% ipython --no-banner

In [1]: import numpy as np

In [2]: from numpy import linalg as LA

In [3]: np.set_printoptions(precision=2, suppress=True, linewidth=120, floatmode="fixed")

In [4]: tidy = lambda a: np.round(a, 2) + 0

In [5]: feats = np.load("x.npy")

In [6]: print(feats)
[[-2.13 -0.18 -0.26  1.76  0.37 -0.23  0.25  1.01]
 [-0.43  0.14 -0.96  0.95  1.41  1.90 -0.63 -0.99]
 [-0.08  0.64 -0.78 -1.06  0.15 -1.76 -1.92 -0.25]
 [ 0.96 -0.46  0.45  0.76 -0.50  1.86  1.74  0.57]
 [ 0.12  0.40  1.87 -0.41  1.54 -0.16  1.58 -0.53]
 [-0.56  0.01 -0.29 -0.31  0.64  1.02  1.37 -2.27]
 [ 0.12 -0.04  0.09  1.81  0.55 -1.11 -0.41  2.00]
 [-1.51  0.23  0.48  0.35 -1.39  0.51 -1.89  0.76]
 [-0.29 -1.80  0.22  0.29  1.44 -1.80  0.11  0.49]
 [ 1.00 -0.31  0.98 -0.89 -0.50 -0.08  2.41  0.27]
 [-0.69 -1.68  0.55 -1.28  0.90 -0.99  1.23 -0.68]
 [ 0.01  0.85  0.03  0.08 -1.66 -1.35 -0.25  1.91]
 [-0.60  0.29 -1.35  0.70 -1.76 -0.59 -0.13  1.66]
 [-0.77 -0.61 -1.68 -0.72  1.54  0.12  1.48 -0.39]
 [ 2.13 -0.33  1.06  0.35  1.45 -0.25 -0.77 -0.61]]

In [7]: proj = feats @ LA.solve(feats.T @ feats, feats.T)

In [8]: print(tidy(proj @ feats[:, 2]))
[-0.26 -0.96 -0.78  0.45  1.87 -0.29  0.09  0.48  0.22  0.98  0.55  0.03 -1.35 -1.68  1.06]

In [9]: print(tidy(LA.eigvalsh(proj)))
[0.00 0.00 0.00 0.00 0.00 0.00 0.00 1.00 1.00 1.00 1.00 1.00 1.00 1.00 1.00]

In [10]: out = np.array([[4, 2, 1],
    ...:     [-2, 2, 2],
    ...:     [-5, -5, 1],
    ...:     [0, -2, 1],
    ...:     [-5, -4, -2],
    ...:     [-4, -1, -1],
    ...:     [0, -5, 4],
    ...:     [-5, 4, -4]])

In [11]: print(tidy(np.einsum("ij->j", feats)))
[-2.72 -2.85  0.41  2.38  4.18 -2.91  4.17  2.95]

In [12]: print(tidy(np.einsum("ij,ij->i", feats, feats)))
[9.01 9.00 9.02 8.98 9.01 8.97 9.00 9.03 9.02 8.99 9.00 9.02 8.97 9.03 9.02]

In [13]: print(LA.matrix_rank(np.vstack([feats, out.T])))
8

In [14]: print(np.vstack([feats, out.T]).shape)
(18, 8)

In [15]: O, V = LA.qr(feats[:, :3])[0], LA.qr(feats[:, 3:])[0]

In [16]: sv = LA.svd(O.T @ V, compute_uv=False)

In [17]: print((sv > 0.9).sum())
0

In [18]: print(tidy(LA.norm(O @ O.T - V @ V.T, 2)))
1.0

In [19]: print(tidy(np.degrees(np.arccos(sv.clip(0, 1)))))
[49.29 76.08 82.17]

In [20]: vec = np.array([5, -5, 1, -2, -5, -2, -3, 1])

In [21]: y = feats @ vec

In [22]: print(tidy(LA.pinv(feats) @ feats))
[[1.00 0.00 0.00 0.00 0.00 0.00 0.00 0.00]
 [0.00 1.00 0.00 0.00 0.00 0.00 0.00 0.00]
 [0.00 0.00 1.00 0.00 0.00 0.00 0.00 0.00]
 [0.00 0.00 0.00 1.00 0.00 0.00 0.00 0.00]
 [0.00 0.00 0.00 0.00 1.00 0.00 0.00 0.00]
 [0.00 0.00 0.00 0.00 0.00 1.00 0.00 0.00]
 [0.00 0.00 0.00 0.00 0.00 0.00 1.00 0.00]
 [0.00 0.00 0.00 0.00 0.00 0.00 0.00 1.00]]

In [23]: print(tidy(LA.lstsq(feats, y)[0]))
[ 5.00 -5.00  1.00 -2.00 -5.00 -2.00 -3.00  1.00]

In [24]: print(tidy(LA.solve(feats.T @ feats, feats.T @ y)))
[ 5.00 -5.00  1.00 -2.00 -5.00 -2.00 -3.00  1.00]

In [25]: try:
    ...:     LA.solve(feats, y)
    ...: except LA.LinAlgError as e:
    ...:     print(repr(e))
    ...: 
LinAlgError('Last 2 dimensions of the array must be square')

In [26]: rng = np.random.default_rng(533)

In [27]: y = y + 0.1 * rng.normal(size=15)

In [28]: print(tidy(y))
[-14.65 -15.64   6.07   0.12 -11.39 -14.06  -0.13   3.40   3.81   5.01   1.07   9.29   4.84 -13.76   7.67]

In [29]: beta, *_ = LA.lstsq(feats, y)

In [30]: print([round(float(LA.norm(LA.solve(feats.T @ feats + lam * np.eye(8), feats.T @ y))), 2) for lam in (0, 1, 10, 100)])
[9.7, 8.51, 5.01, 1.31]

In [31]: print(tidy(beta))
[ 5.01 -5.00  0.97 -1.97 -5.01 -2.02 -3.00  0.95]

In [32]: print(tidy(feats.T @ (y - feats @ beta)))
[0.00 0.00 0.00 0.00 0.00 0.00 0.00 0.00]
